>>> import numpy as np
>>> np.set_printoptions(suppress=True, linewidth=120)
>>> feats = np.array([[-2.2, 5.0, 0.1],
...     [-1.0, -13.0, -0.1],
...     [0.6, -7.0, 0.1],
...     [1.7, 2.0, -2.3],
...     [0.7, 15.0, 0.5]])
>>> Q = feats.astype(float).copy()
>>> for j in range(3):
...     Q[:, j] -= Q[:, :j] @ (Q[:, :j].T @ Q[:, j])
...     Q[:, j] /= np.linalg.norm(Q[:, j])
... 
>>> print(np.round(Q.T @ feats, 2) + 0)
[[ 3.1   3.78 -1.17]
 [ 0.   21.39  0.39]
 [ 0.    0.    2.01]]
>>> print(Q.round(2) + 0)
[[-0.71  0.36 -0.43]
 [-0.32 -0.55 -0.13]
 [ 0.19 -0.36  0.23]
 [ 0.55  0.   -0.82]
 [ 0.23  0.66  0.25]]
>>> print(np.round(Q.T @ Q, 2) + 0)
[[1. 0. 0.]
 [0. 1. 0.]
 [0. 0. 1.]]
>>> proj = feats @ np.linalg.solve(feats.T @ feats, feats.T)
>>> print(proj.round(2))
[[ 0.82  0.09 -0.37 -0.03 -0.03]
 [ 0.09  0.42  0.11 -0.07 -0.47]
 [-0.37  0.11  0.22 -0.08 -0.14]
 [-0.03 -0.07 -0.08  0.98 -0.08]
 [-0.03 -0.47 -0.14 -0.08  0.55]]
>>> print(np.round(np.linalg.eigvalsh(proj), 2) + 0)
[0. 0. 1. 1. 1.]
>>> print(round(float(np.trace(proj)), 2))
3.0
>>> print(np.round(proj @ feats[:, 1], 2))
[  5. -13.  -7.   2.  15.]
>>> rng = np.random.default_rng(8569)
>>> idx = rng.permutation(3)
>>> Y = feats[:, idx] * rng.choice([-1, 1], 3)
>>> print(Y)
[[  2.2  -5.    0.1]
 [  1.   13.   -0.1]
 [ -0.6   7.    0.1]
 [ -1.7  -2.   -2.3]
 [ -0.7 -15.    0.5]]
>>> Uu, _, VT = np.linalg.svd(feats.T @ Y)
>>> print(np.round(Uu @ VT, 2) + 0)
[[-1.  0.  0.]
 [ 0. -1.  0.]
 [ 0.  0.  1.]]
>>> print(idx)
[0 1 2]
>>> E = np.loadtxt("x.csv", delimiter=",")
>>> print(E)
[[ 0.1  0.9 -0.1  1.2 -0.7 -0.2]
 [ 0.5  1.8 -0.5 -0.6 -1.  -0.7]
 [-0.9 -0.8  2.2 -0.7  0.3 -0.4]
 [-0.3  0.5  1.9  0.  -0.9  0.4]
 [ 0.   2.   0.6  1.7 -0.9  0.9]]
>>> t3 = np.stack([E, 4 * E, E[::-1]])
>>> print(np.linalg.matrix_rank(t3.reshape(3, -1)))
2
>>> print(np.round(np.linalg.norm(t3, axis=(1, 2)), 2))
[ 5.4  21.62  5.4 ]
>>> print(np.linalg.matrix_rank(t3))
[5 5 5]
>>> print(t3.shape)
(3, 5, 6)
>>> Uu, sigma, VT = np.linalg.svd(E, full_matrices=False)
>>> print(np.abs(Uu[:, 0]).round(6).argmax())
4
>>> print(np.round(Uu.T @ E @ VT.T, 2) + 0)
[[3.8  0.   0.   0.   0.  ]
 [0.   3.18 0.   0.   0.  ]
 [0.   0.   1.94 0.   0.  ]
 [0.   0.   0.   0.77 0.  ]
 [0.   0.   0.   0.   0.48]]
>>> print(round(float(np.sqrt((sigma ** 2).sum())), 2), np.round(np.linalg.norm(E), 2))
5.4 5.4
>>> print(np.round(Uu.T @ Uu, 2) + 0)
[[1. 0. 0. 0. 0.]
 [0. 1. 0. 0. 0.]
 [0. 0. 1. 0. 0.]
 [0. 0. 0. 1. 0.]
 [0. 0. 0. 0. 1.]]
>>> print(np.round(VT @ VT.T, 2) + 0)
[[1. 0. 0. 0. 0.]
 [0. 1. 0. 0. 0.]
 [0. 0. 1. 0. 0.]
 [0. 0. 0. 1. 0.]
 [0. 0. 0. 0. 1.]]
>>> print(Uu.shape, sigma.shape, VT.shape)
(5, 5) (5,) (5, 6)
>>> print(E.reshape(2, -1))
[[ 0.1  0.9 -0.1  1.2 -0.7 -0.2  0.5  1.8 -0.5 -0.6 -1.  -0.7 -0.9 -0.8  2.2]
 [-0.7  0.3 -0.4 -0.3  0.5  1.9  0.  -0.9  0.4  0.   2.   0.6  1.7 -0.9  0.9]]
>>> print(E.reshape(-1, 2))
[[ 0.1  0.9]
 [-0.1  1.2]
 [-0.7 -0.2]
 [ 0.5  1.8]
 [-0.5 -0.6]
 [-1.  -0.7]
 [-0.9 -0.8]
 [ 2.2 -0.7]
 [ 0.3 -0.4]
 [-0.3  0.5]
 [ 1.9  0. ]
 [-0.9  0.4]
 [ 0.   2. ]
 [ 0.6  1.7]
 [-0.9  0.9]]
>>> print(E.ravel(order="F"))
[ 0.1  0.5 -0.9 -0.3  0.   0.9  1.8 -0.8  0.5  2.  -0.1 -0.5  2.2  1.9  0.6  1.2 -0.6 -0.7  0.   1.7 -0.7 -1.   0.3
 -0.9 -0.9 -0.2 -0.7 -0.4  0.4  0.9]
>>> t3 = E.reshape(5, 2, -1)
>>> print(t3.transpose(1, 0, 2))
[[[ 0.1  0.9 -0.1]
  [ 0.5  1.8 -0.5]
  [-0.9 -0.8  2.2]
  [-0.3  0.5  1.9]
  [ 0.   2.   0.6]]

 [[ 1.2 -0.7 -0.2]
  [-0.6 -1.  -0.7]
  [-0.7  0.3 -0.4]
  [ 0.  -0.9  0.4]
  [ 1.7 -0.9  0.9]]]
>>> print(np.round(np.einsum("ihd,ihd->ih", t3, t3), 2))
[[0.83 1.97]
 [3.74 1.85]
 [6.29 0.74]
 [3.95 0.97]
 [4.36 4.51]]
>>> print(np.swapaxes(t3, 1, 2)[4])
[[ 0.   1.7]
 [ 2.  -0.9]
 [ 0.6  0.9]]
>>> print(np.round(t3.sum(axis=1), 2))
[[ 1.3  0.2 -0.3]
 [-0.1  0.8 -1.2]
 [-1.6 -0.5  1.8]
 [-0.3 -0.4  2.3]
 [ 1.7  1.1  1.5]]
>>> Y = E / np.linalg.norm(E, axis=1, keepdims=True)
>>> cov = Y @ Y.T
>>> print(np.round(np.linalg.norm(Y, axis=1), 2))
[1. 1. 1. 1. 1.]
>>> print(cov.round(2))
[[ 1.    0.47 -0.45  0.21  0.85]
 [ 0.47  1.   -0.41  0.08  0.36]
 [-0.45 -0.41  1.    0.62 -0.27]
 [ 0.21  0.08  0.62  1.    0.5 ]
 [ 0.85  0.36 -0.27  0.5   1.  ]]
>>> data = np.load("mat.npy")
>>> print(data)
[[-3  9  0  0]
 [ 3 -8  0  0]
 [ 0  0  0  4]
 [ 0  0  6  8]]
>>> # 2 groups of indices that never mix
>>> vec = np.array([-3, -1, -2, -5])
>>> y = data @ vec
>>> c, lr = np.zeros(4), 1 / np.linalg.norm(data, 2) ** 2
>>> for i in range(10):
...     c -= lr * data.T @ (data @ c - y)
...     if i % 2 == 0: print(i, round(np.linalg.norm(data @ c - y), 2))
... 
0 17.97
2 2.88
4 2.12
6 1.99
8 1.88
>>> print(round(float(np.linalg.cond(data)), 2))
54.31
